$ python -q
>>> import numpy as np
>>> np.set_printoptions(precision=3, suppress=True, linewidth=200)
>>> def tidy(a):
...     return np.round(a, 3) + 0
... 
>>> A = np.load("x.npy")
>>> print(A)
[[  1.747   8.793   2.919  12.888]
 [-11.92   -3.39    6.514  -1.087]
 [ -3.395  -3.016  -0.912 -15.303]
 [ -5.711   5.73    4.612  -1.349]
 [ -8.096   2.293   4.973  -9.232]
 [  1.011  -8.75    0.458  -4.277]
 [-16.691  -2.686   2.631 -27.912]
 [  3.122   3.801   4.244   9.266]
 [  8.509 -14.88   -4.019 -11.704]
 [ -6.588  11.104   1.061   2.858]
 [  3.715   5.844  -3.405   2.722]
 [  7.488  -4.905  -0.879  -7.541]
 [ -5.905  -1.995  -0.648 -26.314]
 [ 19.933 -18.863 -11.293 -10.23 ]
 [ -3.304   4.182   4.399   8.047]
 [  6.225  12.839  -4.13    2.433]
 [ 28.441   1.126  -6.992  31.695]
 [  3.454  -0.219   0.246   6.25 ]
 [ 14.875  -4.431   0.065  19.419]]
>>> d = np.linalg.norm(A[:, None] - A[None], axis=-1)
>>> d.shape
(19, 19)
>>> d.mean(axis=1).argmax()
np.int64(16)
>>> d[2].round(6).argsort(kind="stable")[:4]
array([ 2,  4, 12,  5])
>>> feats = np.load("m.npy")
>>> feats
array([[ 0.016,  0.051,  0.017,  0.035, -0.115],
       [ 0.134, -0.05 , -0.011,  0.003,  0.056],
       [-9.03 ,  6.06 , -3.018, -9.046, -0.048],
       [ 9.039, -5.971,  2.942,  8.951,  0.001]])
>>> Uu, sig, Vh = np.linalg.svd(feats, full_matrices=False)
>>> tidy(np.abs(Vh[0]))
array([0.627, 0.417, 0.207, 0.624, 0.002])
>>> tidy(np.cumsum(sig ** 2) / np.sum(sig ** 2))
array([1., 1., 1., 1.])
>>> tidy(np.sqrt((sig ** 2).sum())), tidy(np.linalg.norm(feats))
(np.float64(20.381), np.float64(20.381))
>>> Uu.shape, sig.shape, Vh.shape
((4, 4), (4,), (4, 5))
>>> np.allclose(Uu * sig @ Vh, feats)
True
>>> tidy(sig)
array([20.38 ,  0.155,  0.113,  0.018])
>>> tidy(Uu.T @ Uu)
array([[1., 0., 0., 0.],
       [0., 1., 0., 0.],
       [0., 0., 1., 0.],
       [0., 0., 0., 1.]])
>>> (sig > 1e-8).sum()
np.int64(4)
